$ python3 -q
>>> import numpy as np
>>> np.set_printoptions(precision=2, suppress=True, linewidth=100, legacy="1.25")
>>> M2 = np.array([[2, -2], [2, -5], [0, 5]])
>>> m1 = np.kron(np.eye(3, dtype=int), M2)
>>> print(m1)
[[ 2 -2  0  0  0  0]
 [ 2 -5  0  0  0  0]
 [ 0  5  0  0  0  0]
 [ 0  0  2 -2  0  0]
 [ 0  0  2 -5  0  0]
 [ 0  0  0  5  0  0]
 [ 0  0  0  0  2 -2]
 [ 0  0  0  0  2 -5]
 [ 0  0  0  0  0  5]]
>>> M2 = np.array([[0, -2, 2],
...     [0, -1, 0],
...     [1, 1, -2],
...     [2, -1, -2],
...     [-2, 0, 1],
...     [0, 1, 0]])
>>> print(m1 @ M2)
[[  0  -2   4]
 [  0   1   4]
 [  0  -5   0]
 [ -2   4   0]
 [ -8   7   6]
 [ 10  -5 -10]
 [ -4  -2   2]
 [ -4  -5   2]
 [  0   5   0]]
>>> print(np.einsum("ij,ij->i", m1, m1))
[ 8 29 25  8 29 25  8 29 25]
>>> print(np.einsum("ik,kj->ij", m1, M2))
[[  0  -2   4]
 [  0   1   4]
 [  0  -5   0]
 [ -2   4   0]
 [ -8   7   6]
 [ 10  -5 -10]
 [ -4  -2   2]
 [ -4  -5   2]
 [  0   5   0]]
>>> print(M2.T @ m1.T)
[[  0   0   0  -2  -8  10  -4  -4   0]
 [ -2   1  -5   4   7  -5  -2  -5   5]
 [  4   4   0   0   6 -10   2   2   0]]
>>> print(np.einsum("ij->j", m1))
[ 4 -2  4 -2  4 -2]
>>> print(round(float(np.linalg.norm(m1, 1)), 2), round(float(np.linalg.norm(m1, np.inf)), 2))
12.0 7.0
>>> print(round(float(np.linalg.norm(m1[2] - m1[0])), 2))
7.28
>>> print(round(float(np.linalg.norm(m1) ** 2 / np.linalg.norm(m1, 2) ** 2), 2))
3.21
>>> print(np.linalg.norm(m1, axis=1).argmax())
1
>>> print(round(float(np.linalg.norm(m1[2], 1)), 2), round(float(np.linalg.norm(m1[2], np.inf)), 2))
5.0 5.0
>>> print(m1[2] @ m1[0])
-10
>>> print(round(np.linalg.norm(m1, "nuc"), 2))
28.89
>>> x = np.array([3, 3, -2, 1, 0, -1])
>>> y = m1 @ x
>>> print(y)
[ 0 -9 15 -6 -9  5  2  5 -5]
>>> print(np.linalg.solve(m1.T @ m1, m1.T @ y))
[ 3.  3. -2.  1. -0. -1.]
>>> rng = np.random.default_rng(60)
>>> y = y + 0.02 * rng.normal(size=9)
>>> print(y)
[-0.02 -9.01 15.02 -6.03 -9.03  5.02  2.02  5.03 -5.  ]
>>> beta, *_ = np.linalg.lstsq(m1, y)
>>> print(np.round(m1.T @ (y - m1 @ beta), 2) + 0)
[0. 0. 0. 0. 0. 0.]
>>> def softmax(z):
...     e = np.exp(z - z.max(axis=-1, keepdims=True))
...     return e / e.sum(axis=-1, keepdims=True)
... 
>>> print(softmax(m1).sum(axis=1))
[1. 1. 1. 1. 1. 1. 1. 1. 1.]
>>> print(softmax(m1[3]))
[0.09 0.09 0.64 0.01 0.09 0.09]
>>> scores = m1 @ m1.T / np.sqrt(6)
>>> print(np.round(softmax(scores), 2) + 0)
[[0.08 0.9  0.   0.   0.   0.   0.   0.   0.  ]
 [0.   1.   0.   0.   0.   0.   0.   0.   0.  ]
 [0.   0.   1.   0.   0.   0.   0.   0.   0.  ]
 [0.   0.   0.   0.08 0.9  0.   0.   0.   0.  ]
 [0.   0.   0.   0.   1.   0.   0.   0.   0.  ]
 [0.   0.   0.   0.   0.   1.   0.   0.   0.  ]
 [0.   0.   0.   0.   0.   0.   0.08 0.9  0.  ]
 [0.   0.   0.   0.   0.   0.   0.   1.   0.  ]
 [0.   0.   0.   0.   0.   0.   0.   0.   1.  ]]
>>> A = rng.normal(size=(19, 5))
>>> A = 3 * A / np.linalg.norm(A, axis=1, keepdims=True)
>>> print(A)
[[ 2.01  1.14  0.51  1.72  0.64]
 [ 2.3   0.9  -0.62  1.05  1.2 ]
 [-2.52  0.46 -0.02  0.01 -1.56]
 [-1.31  1.37  1.49  1.61 -0.77]
 [-1.84 -0.45  1.05  1.82  1.01]
 [ 0.66 -0.01 -0.86  1.45 -2.39]
 [ 1.9  -0.53 -2.19  0.48  0.32]
 [ 1.76  1.45 -0.45  1.58 -1.04]
 [ 0.41 -2.24 -1.07 -0.25 -1.62]
 [ 1.02  2.33 -0.26 -0.43 -1.5 ]
 [ 0.21 -0.67  0.07 -2.68 -1.15]
 [-0.47  2.33 -1.62  0.71  0.45]
 [-0.63 -1.56  1.19 -0.6   2.1 ]
 [ 1.92 -1.48  0.17 -0.52 -1.68]
 [-1.39  0.73  1.99  0.36  1.56]
 [ 0.83  1.76 -1.25 -1.73  0.81]
 [-1.86 -1.95 -0.62  0.99 -0.6 ]
 [ 0.22 -1.03  2.74 -0.61 -0.04]
 [-0.17  2.19  1.64  0.95 -0.74]]
>>> cent = A[[17, 3]].astype(float)
>>> for _ in range(4):
...     idx = np.linalg.norm(A[:, None] - cent, axis=-1).argmin(axis=1)
...     cent = np.array([A[idx == j].mean(axis=0) for j in range(2)])
... 
>>> print(idx)
[1 1 1 1 1 1 0 1 0 1 0 1 0 0 1 1 0 0 1]
>>> print(np.bincount(idx))
[ 7 12]
>>> print(cent)
[[ 0.31 -1.35  0.04 -0.46 -0.38]
 [ 0.07  1.18  0.13  0.76 -0.19]]
>>> print(np.abs(cent[1] - cent[0]).argmax())
1
>>> x = np.array([1, 4, -1, 5, 0])
>>> y = A @ x
>>> beta, lr = np.zeros(5), 1 / np.linalg.norm(A, 2) ** 2
>>> for i in range(5):
...     beta -= lr * A.T @ (A @ beta - y)
...     if i % 1 == 0: print(i, round(np.linalg.norm(A @ beta - y), 2))
... 
0 8.74
1 4.13
2 2.26
3 1.27
4 0.72
>>> print(beta)
[ 1.01  4.06 -0.94  4.88 -0.03]
>>> x = np.array([0, 7, 1, 2, 4])
>>> print((A @ x).argmax())
11
>>> print(np.sign((A @ x).round(6)))
[ 1.  1. -1.  1.  1. -1. -1.  1. -1.  1. -1.  1. -1. -1.  1.  1. -1. -1.  1.]
>>> print(np.linalg.norm(A @ x) <= np.linalg.norm(A, 2) * np.linalg.norm(x) + 1e-9)
True
